$ python3 -q
>>> import numpy as np
>>> np.set_printoptions(precision=1, suppress=True, linewidth=140)
>>> basis = np.array([[0, -2, -2, 0, 0, 0]])
>>> rng = np.random.default_rng(91)
>>> data = rng.normal(size=(11, 1)) @ basis + np.array([6, 5, 4, 4, 2, 4])
>>> data
array([[6. , 4.8, 3.8, 4. , 2. , 4. ],
       [6. , 3.6, 2.6, 4. , 2. , 4. ],
       [6. , 7.6, 6.6, 4. , 2. , 4. ],
       [6. , 6. , 5. , 4. , 2. , 4. ],
       [6. , 3.8, 2.8, 4. , 2. , 4. ],
       [6. , 5.4, 4.4, 4. , 2. , 4. ],
       [6. , 5.6, 4.6, 4. , 2. , 4. ],
       [6. , 5.5, 4.5, 4. , 2. , 4. ],
       [6. , 6.2, 5.2, 4. , 2. , 4. ],
       [6. , 6.2, 5.2, 4. , 2. , 4. ],
       [6. , 3.7, 2.7, 4. , 2. , 4. ]])
>>> np.allclose(data[:-1].T @ np.linalg.lstsq(data[:-1].T, data[-1])[0], data[-1])
True
>>> np.unique(data.round(6), axis=0).shape
(11, 6)
>>> Uu, sv, Vh = np.linalg.svd(data)
>>> sv.round(1) + 0
array([36.3,  4.4,  0. ,  0. ,  0. ,  0. ])
>>> Y = Uu[:, :2] @ np.diag(sv[:2]) @ Vh[:2]
>>> np.linalg.matrix_rank(data, rtol=0.05)
np.int64(2)
>>> round(float(np.linalg.norm(data - Y) / np.linalg.norm(data)), 1)
0.0
>>> np.round(np.abs(data - Y).max(), 1)
np.float64(0.0)
>>> x0 = np.array([2, 0, 3, 1, 0, 1])
>>> data @ np.eye(6)[1]
array([4.8, 3.6, 7.6, 6. , 3.8, 5.4, 5.6, 5.5, 6.2, 6.2, 3.7])
>>> data @ np.ones(6)
array([24.5, 22.1, 30.2, 27. , 22.6, 25.9, 26.2, 26. , 27.5, 27.4, 22.4])
>>> np.sign((data @ x0).round(6))
array([1., 1., 1., 1., 1., 1., 1., 1., 1., 1., 1.])
>>> np.einsum("ij,j->i", data, x0)
array([31.3, 27.7, 39.9, 35.1, 28.4, 33.3, 33.8, 33.4, 35.7, 35.6, 28. ])
>>> (data * x0).sum(axis=1)
array([31.3, 27.7, 39.9, 35.1, 28.4, 33.3, 33.8, 33.4, 35.7, 35.6, 28. ])
>>> round(float(np.linalg.norm(data, 2) / np.linalg.norm(data)), 1)
1.0
>>> np.linalg.cond(data) > 100
np.True_
>>> np.linalg.matrix_rank(data, rtol=0.1)
np.int64(2)
>>> arr = np.vander(np.arange(13) - 3, 4, increasing=True)
>>> arr
array([[  1,  -3,   9, -27],
       [  1,  -2,   4,  -8],
       [  1,  -1,   1,  -1],
       [  1,   0,   0,   0],
       [  1,   1,   1,   1],
       [  1,   2,   4,   8],
       [  1,   3,   9,  27],
       [  1,   4,  16,  64],
       [  1,   5,  25, 125],
       [  1,   6,  36, 216],
       [  1,   7,  49, 343],
       [  1,   8,  64, 512],
       [  1,   9,  81, 729]])
>>> Y = arr + rng.integers(-2, 3, (13, 1)) @ rng.integers(-2, 3, (1, 4))
>>> Y
array([[  1,  -3,   9, -27],
       [ -3,   0,   8,  -6],
       [ -1,   0,   3,   0],
       [ -3,   2,   4,   2],
       [  5,  -1,  -3,  -1],
       [  1,   2,   4,   8],
       [  1,   3,   9,  27],
       [  1,   4,  16,  64],
       [ -3,   7,  29, 127],
       [  3,   5,  34, 215],
       [  3,   6,  47, 342],
       [ -1,   9,  66, 513],
       [  5,   7,  77, 727]])
>>> np.abs(Y - arr).sum(axis=1)
array([ 0, 12,  6, 12, 12,  0,  0,  0, 12,  6,  6,  6, 12])
>>> np.linalg.matrix_rank(Y - arr, tol=1e-8)
np.int64(1)
>>> np.round(np.linalg.svd(Y - arr, compute_uv=False), 1) + 0
array([15.5,  0. ,  0. ,  0. ])
